$ ipython --no-banner

In [1]: import numpy as np

In [2]: np.set_printoptions(suppress=True, linewidth=160)

In [3]: A2 = np.array([[2, 1, 3], [0, 3, 3], [2, 3, 2]])

In [4]: m1 = A2 - A2.T

In [5]: print(m1)
[[ 0  1  1]
 [-1  0  0]
 [-1  0  0]]

In [6]: x = np.array([-3, -1, 2])

In [7]: print(m1 @ (2 * x))
[2 6 6]

In [8]: print(m1 @ np.ones(3))
[ 2. -1. -1.]

In [9]: print(np.einsum("ij,j->i", m1, x))
[1 3 3]

In [10]: print(m1 * x)
[[ 0 -1  2]
 [ 3  0  0]
 [ 3  0  0]]

In [11]: Uu, sigma, Vt = np.linalg.svd(m1)

In [12]: print(sigma.round(1) + 0)
[1.4 1.4 0. ]

In [13]: A2 = Uu[:, :2] @ np.diag(sigma[:2]) @ Vt[:2]

In [14]: print(round(np.abs(m1 - A2).max(), 1))
0.0

In [15]: print(np.linalg.matrix_rank(A2))
2

In [16]: print(A2.round(1) + 0)
[[ 0.  1.  1.]
 [-1.  0.  0.]
 [-1.  0.  0.]]

In [17]: print(np.allclose(m1[:-1].T @ np.linalg.lstsq(m1[:-1].T, m1[-1])[0], m1[-1]))
True

In [18]: print(np.round(np.trace(np.linalg.pinv(m1) @ m1), 1))
2.0

In [19]: print(np.unique(m1.round(6), axis=0).shape)
(2, 3)

In [20]: X = np.load("dump.npy")

In [21]: print(X)
[[0 1 1]
 [1 0 1]
 [1 1 0]]

In [22]: u, g = X[0], X[2]

In [23]: print(u @ g)
1

In [24]: p = (u @ g) / (u @ u) * u

In [25]: print(np.linalg.matrix_rank(np.outer(u, g)))
1

In [26]: print(g - p)
[ 1.   0.5 -0.5]

In [27]: ev, V = np.linalg.eig(X)

In [28]: print(ev.round(1))
[-1.  2. -1.]

In [29]: print(np.round(np.sort(np.linalg.eigvals(X @ X)), 1))
[1. 1. 4.]

In [30]: print(np.round(np.sort(np.linalg.eigvals(X.T)), 1))
[-1. -1.  2.]

In [31]: print(np.linalg.matrix_power(m1, 4))
[[4 0 0]
 [0 2 2]
 [0 2 2]]

In [32]: print(m1 @ m1)
[[-2  0  0]
 [ 0 -1 -1]
 [ 0 -1 -1]]

In [33]: np.linalg.determinant(m1)
AttributeError: module 'numpy.linalg' has no attribute 'determinant'


In [34]: print(round(np.linalg.det(m1), 1))
0.0
